$ python -q
>>> import numpy as np
>>> np.set_printoptions(precision=2, suppress=True, linewidth=200)
>>> data = np.loadtxt("layer19.csv", delimiter=",")
>>> data
array([[0., 0., 1., 1.],
       [0., 0., 0., 1.],
       [1., 0., 0., 0.],
       [1., 1., 0., 0.]])
>>> x0 = np.array([2, 0, -1, -3])
>>> y = data @ x0
>>> coef, lr = np.zeros(4), 1 / np.linalg.norm(data, 2) ** 2
>>> for i in range(30):
...     coef -= lr * data.T @ (data @ coef - y)
...     if i % 5 == 0: print(i, round(np.linalg.norm(data @ coef - y), 2))
... 
0 0.67
5 0.31
10 0.14
15 0.06
20 0.03
25 0.01
>>> np.round(np.linalg.cond(data), 2)
np.float64(2.62)
>>> coef
array([ 2.  ,  0.01, -1.01, -3.  ])
>>> np.all(np.linalg.eigvalsh(data) > 0)
np.False_
>>> print(round(float(np.linalg.eigvalsh(data).min()), 2))
-1.62
>>> np.trace(data)
np.float64(0.0)
>>> print(round(np.linalg.det(data), 2))
1.0
>>> print(np.round(np.abs(np.linalg.eigvals(data)).max(), 2))
1.62
>>> np.allclose(data, data.T)
True
>>> np.allclose(data @ data.T, data.T @ data)
True
>>> print(np.sort(np.abs(np.linalg.eigvals(data))))
[0.62 0.62 1.62 1.62]
>>> hat = np.triu(np.array([[5, 4, 0, 0], [0, 0, 2, 5], [3, 0, 4, 4], [0, 5, 5, 0]]), 1) + np.eye(4)
>>> A2 = hat @ data @ np.linalg.inv(hat)
>>> print(A2)
[[  0.   0.   1.   1.]
 [  7. -23.  46. -68.]
 [  5. -16.  32. -48.]
 [  1.  -3.   6.  -9.]]
>>> np.trace(A2), np.trace(data)
(np.float64(0.0), np.float64(0.0))
>>> M = np.load("w.npy")
>>> print(M)
[[-1.2 -0.7 -0.3 -0.6 -0.5  1.1 -1.9]
 [-1.3 -1.1  0.4 -0.1  0.   0.  -1. ]
 [-0.3  0.3 -1.   0.8 -0.4 -0.5  0.2]
 [-0.2 -1.2 -0.1 -0.3  0.4 -0.5  0.5]]
>>> th = np.radians(88)
>>> Rm = np.eye(7)
>>> Rm[4, 4] = Rm[5, 5] = np.cos(th)
>>> Rm[4, 5], Rm[5, 4] = -np.sin(th), np.sin(th)
>>> print(Rm)
[[ 1.    0.    0.    0.    0.    0.    0.  ]
 [ 0.    1.    0.    0.    0.    0.    0.  ]
 [ 0.    0.    1.    0.    0.    0.    0.  ]
 [ 0.    0.    0.    1.    0.    0.    0.  ]
 [ 0.    0.    0.    0.    0.03 -1.    0.  ]
 [ 0.    0.    0.    0.    1.    0.03  0.  ]
 [ 0.    0.    0.    0.    0.    0.    1.  ]]
>>> A2 = M @ Rm.T
>>> print(np.abs(A2 - M).max(axis=0))
[0.   0.   0.   0.   0.89 1.56 0.  ]
>>> np.allclose(np.linalg.norm(M, axis=1), np.linalg.norm(A2, axis=1))
True
>>> round(float(np.linalg.det(Rm)), 2), round(np.trace(Rm), 2)
(1.0, np.float64(5.07))
>>> np.linalg.svd(M, compute_uv=False), np.linalg.svd(A2, compute_uv=False)
(array([3.22, 1.74, 1.45, 0.73]), array([3.22, 1.74, 1.45, 0.73]))
>>> np.allclose(M @ M.T, A2 @ A2.T)
True
>>> A2 = M / np.linalg.norm(M, axis=1, keepdims=True)
>>> C2 = A2 @ A2.T
>>> (np.abs(C2) > 0.9).astype(int)
array([[1, 0, 0, 0],
       [0, 1, 0, 0],
       [0, 0, 1, 0],
       [0, 0, 0, 1]])
>>> print(C2[3])
[-0.1   0.35 -0.11  1.  ]
>>> np.linalg.norm(A2, axis=1)
array([1., 1., 1., 1.])
>>> rng = np.random.default_rng(102)
>>> A2 = M + rng.integers(-2, 3, (4, 3)) @ rng.integers(-2, 3, (3, 7))
>>> A2
array([[ 0.8,  3.3,  3.7, -0.6,  1.5, -2.9, -3.9],
       [ 3.7,  0.9,  2.4,  3.9,  3. ,  2. , -2. ],
       [-2.3,  0.3, -1. , -3.2, -2.4, -8.5,  1.2],
       [-2.2, -1.2, -0.1, -0.3,  0.4,  3.5, -0.5]])
>>> np.round(np.linalg.svd(A2 - M, compute_uv=False), 2) + 0
array([11.49,  9.39,  3.57,  0.  ])
>>> np.abs(A2 - M).sum(axis=1)
array([18., 19., 17.,  7.])
>>> print(np.linalg.matrix_rank(A2 - M, tol=1e-8))
3
>>> x0 = np.array([0, 0, 0, 2, 0, 1, 0])
>>> h1 = np.maximum(M @ x0, 0)
>>> np.maximum(M @ x0, 0) - np.maximum(-M @ x0, 0)
array([-0.1, -0.2,  1.1, -1.1])
>>> print(np.flatnonzero(h1 > 1e-9))
[2]
>>> np.tanh(M @ x0)
array([-0.1, -0.2,  0.8, -0.8])
>>> np.maximum(M @ (3 * x0), 0)
array([0. , 0. , 3.3, 0. ])
>>> h1
array([0. , 0. , 1.1, 0. ])
>>> M.T @ h1
array([-0.33,  0.33, -1.1 ,  0.88, -0.44, -0.55,  0.22])
>>> r0 = np.array([0, -3])
>>> np.array([np.convolve(row, r0, "same") for row in M])
array([[ 0. ,  3.6,  2.1,  0.9,  1.8,  1.5, -3.3],
       [ 0. ,  3.9,  3.3, -1.2,  0.3,  0. ,  0. ],
       [ 0. ,  0.9, -0.9,  3. , -2.4,  1.2,  1.5],
       [ 0. ,  0.6,  3.6,  0.3,  0.9, -1.2,  1.5]])
>>> print(np.convolve(M[2], r0))
[ 0.   0.9 -0.9  3.  -2.4  1.2  1.5 -0.6]
>>> np.cross(M[2, :3], M[1, :3])
array([-0.98,  1.42,  0.72])
